$ ipython --no-banner

In [1]: import numpy as np

In [2]: np.set_printoptions(precision=1, suppress=True, linewidth=120, sign=" ")

In [3]: arr = np.loadtxt("arr.csv", delimiter=",")

In [4]: arr
Out[4]: 
array([[-3.2, -0.9, -1.6],
       [ 1.4,  0.2, -0.6],
       [-0.6, -0.1, -1.1],
       [ 6.2,  1.5,  0. ],
       [ 3.2,  1. ,  1.6],
       [ 0.7,  0.1,  0. ],
       [ 2.9,  0.7,  1.9],
       [ 5.5,  1.4, -1.8],
       [-8. , -2.1,  0.7],
       [ 6.3,  1.6,  2. ],
       [ 4.1,  1. ,  1.3],
       [ 5.8,  1.4, -1.7],
       [ 3.4,  0.8, -0.8],
       [ 0. ,  0. , -0.2],
       [-3.6, -0.9, -1.3],
       [-3.6, -0.9,  1.4],
       [ 1.2,  0.2, -0.3],
       [-4.4, -1.2,  0.1],
       [ 6. ,  1.6,  0.1],
       [-7.4, -1.8,  0.1],
       [-1.6, -0.4,  0.3],
       [ 5.7,  1.5,  0. ],
       [ 1.1,  0.4,  0.9],
       [ 0.9,  0.2, -0.3],
       [-1.3, -0.3,  1. ],
       [ 1. ,  0.2, -2.3],
       [-3.5, -0.9,  1.3],
       [-6.8, -1.7,  0.1],
       [-8.9, -2.3, -0.5],
       [ 3.3,  0.9,  1.7],
       [ 7.5,  1.9, -0.2],
       [-3.5, -0.9, -2.4],
       [-5. , -1.2, -2. ],
       [ 3.2,  0.9,  0.7],
       [ 2.2,  0.6,  1.1],
       [ 4.5,  0.9, -0.3],
       [ 7.6,  1.9, -0.6],
       [-9.9, -2.5, -1.9],
       [-2.6, -0.6,  1.2]])

In [5]: hat = arr @ np.linalg.solve(arr.T @ arr, arr.T)

In [6]: np.allclose(hat @ hat, hat)
Out[6]: True

In [7]: np.round(hat @ arr[:, 2], 1) + 0
Out[7]: 
array([-1.6, -0.6, -1.1,  0. ,  1.6,  0. ,  1.9, -1.8,  0.7,  2. ,  1.3, -1.7, -0.8, -0.2, -1.3,  1.4, -0.3,  0.1,
        0.1,  0.1,  0.3,  0. ,  0.9, -0.3,  1. , -2.3,  1.3,  0.1, -0.5,  1.7, -0.2, -2.4, -2. ,  0.7,  1.1, -0.3,
       -0.6, -1.9,  1.2])

In [8]: Ac = arr - arr.mean(axis=0)

In [9]: vecs = np.linalg.svd(Ac)[2][:2]

In [10]: A2 = Ac - Ac @ vecs.T @ vecs

In [11]: np.round(np.linalg.norm(A2) / np.linalg.norm(Ac), 1)
Out[11]: np.float64(0.0)

In [12]: (Ac @ vecs.T).std(axis=0)
Out[12]: array([ 4.9,  1.2])

In [13]: np.diag(vecs.T @ vecs)
Out[13]: array([ 0.9,  0.1,  1. ])

In [14]: cent = arr[[23, 19]].astype(float)

In [15]: for _ in range(6):
    ...:     z = np.linalg.norm(arr[:, None] - cent, axis=-1).argmin(axis=1)
    ...:     cent = np.array([arr[z == j].mean(axis=0) for j in range(2)])
    ...: 

In [16]: z
Out[16]: 
array([ 1,  0,  0,  0,  0,  0,  0,  0,  1,  0,  0,  0,  0,  0,  1,  1,  0,  1,  0,  1,  1,  0,  0,  0,  1,  0,  1,  1,
        1,  0,  0,  1,  1,  0,  0,  0,  0,  1,  1])

In [17]: cent[1] - cent[0]
Out[17]: array([-8.3, -2.1, -0.3])

In [18]: cent.round(1) + 0
Out[18]: 
array([[ 3.5,  0.9,  0. ],
       [-4.9, -1.2, -0.2]])
